$ ipython --no-banner

In [1]: import numpy as np

In [2]: import numpy.linalg as la

In [3]: np.set_printoptions(precision=3, suppress=True, linewidth=200)

In [4]: J = np.loadtxt("test10.csv", delimiter=",")

In [5]: print(J)
[[0. 3. 5.]
 [0. 3. 5.]
 [0. 3. 5.]
 [0. 3. 5.]
 [3. 3. 5.]
 [3. 3. 5.]
 [3. 3. 5.]
 [3. 3. 5.]
 [0. 3. 5.]
 [0. 3. 5.]
 [0. 3. 5.]
 [6. 3. 5.]
 [0. 3. 5.]
 [0. 3. 5.]
 [3. 3. 5.]
 [0. 3. 5.]
 [0. 3. 5.]
 [0. 3. 5.]
 [0. 3. 5.]
 [3. 3. 5.]
 [0. 3. 5.]
 [0. 3. 5.]]

In [6]: # rows 0 and 1 are equal

In [7]: x = np.array([5, 2, 5])

In [8]: h1 = np.maximum(J @ x, 0)

In [9]: J.T @ h1
Out[9]: array([1194., 2406., 4010.])

In [10]: np.flatnonzero(h1 > 1e-9)
Out[10]: array([ 0,  1,  2,  3,  4,  5,  6,  7,  8,  9, 10, 11, 12, 13, 14, 15, 16, 17, 18, 19, 20, 21])

In [11]: h1
Out[11]: array([31., 31., 31., 31., 46., 46., 46., 46., 31., 31., 31., 61., 31., 31., 46., 31., 31., 31., 31., 46., 31., 31.])

In [12]: Uu, sigma, vt = la.svd(J)

In [13]: V = vt[:(sigma > 1e-8).sum()]

In [14]: rng = np.random.default_rng(4514)

In [15]: x = J[2] + -2 * J[19] + rng.integers(2) * np.eye(3)[1]

In [16]: x
Out[16]: array([-6., -3., -5.])

In [17]: np.diag(V.T @ V)
Out[17]: array([1.   , 0.265, 0.735])

In [18]: np.round(V.T @ V, 3) + 0
Out[18]: 
array([[1.   , 0.   , 0.   ],
       [0.   , 0.265, 0.441],
       [0.   , 0.441, 0.735]])

In [19]: la.matrix_rank(np.vstack([J, x]))
Out[19]: np.int64(2)

In [20]: np.round(J @ la.pinv(J) @ J, 3) + 0
Out[20]: 
array([[0., 3., 5.],
       [0., 3., 5.],
       [0., 3., 5.],
       [0., 3., 5.],
       [3., 3., 5.],
       [3., 3., 5.],
       [3., 3., 5.],
       [3., 3., 5.],
       [0., 3., 5.],
       [0., 3., 5.],
       [0., 3., 5.],
       [6., 3., 5.],
       [0., 3., 5.],
       [0., 3., 5.],
       [3., 3., 5.],
       [0., 3., 5.],
       [0., 3., 5.],
       [0., 3., 5.],
       [0., 3., 5.],
       [3., 3., 5.],
       [0., 3., 5.],
       [0., 3., 5.]])

In [21]: np.unique(J.round(6), axis=0).shape
Out[21]: (3, 3)

In [22]: np.abs(np.diag(la.qr(J)[1])) > 1e-9
Out[22]: array([ True,  True, False])

In [23]: K = np.loadtxt("a.csv", delimiter=",")

In [24]: K
Out[24]: 
array([[1., 0., 0., 0.],
       [0., 4., 0., 0.],
       [0., 0., 3., 0.],
       [0., 0., 0., 5.]])

In [25]: # symmetric, so the eigenvalues are real

In [26]: la.svd(K, compute_uv=False)
Out[26]: array([5., 4., 3., 1.])

In [27]: print(K.T @ K)
[[ 1.  0.  0.  0.]
 [ 0. 16.  0.  0.]
 [ 0.  0.  9.  0.]
 [ 0.  0.  0. 25.]]

In [28]: la.pinv(K)
Out[28]: 
array([[1.   , 0.   , 0.   , 0.   ],
       [0.   , 0.25 , 0.   , 0.   ],
       [0.   , 0.   , 0.333, 0.   ],
       [0.   , 0.   , 0.   , 0.2  ]])

In [29]: feats = np.loadtxt("out6.csv", delimiter=",")

In [30]: feats
Out[30]: 
array([[ 0.,  0.,  0.,  7.],
       [ 0.,  0.,  0.,  0.],
       [ 0.,  0.,  1., -6.],
       [ 0.,  0.,  0., -7.]])

In [31]: # triangular: eigenvalues sit on the diagonal

In [32]: Uu, sigma, vt = la.svd(feats)

In [33]: print(sigma)
[11.587  0.854  0.     0.   ]

In [34]: out = Uu[:, :2] @ np.diag(sigma[:2]) @ vt[:2]

In [35]: la.matrix_rank(feats, rtol=0.05)
Out[35]: np.int64(2)

In [36]: out.round(3) + 0
Out[36]: 
array([[ 0.,  0.,  0.,  7.],
       [ 0.,  0.,  0.,  0.],
       [ 0.,  0.,  1., -6.],
       [ 0.,  0.,  0., -7.]])

In [37]: np.round(la.norm(feats - out) / la.norm(feats), 3)
Out[37]: np.float64(0.0)

In [38]: rank = la.matrix_rank(feats)

In [39]: rank
Out[39]: np.int64(2)

In [40]: ns = la.svd(feats)[2][rank:].T

In [41]: print([int(la.matrix_rank(np.delete(feats, i, axis=0))) for i in range(4)])
[2, 2, 1, 2]

In [42]: [int(la.matrix_rank(feats[:i])) for i in range(1, len(feats) + 1)]
Out[42]: [1, 1, 2, 2]
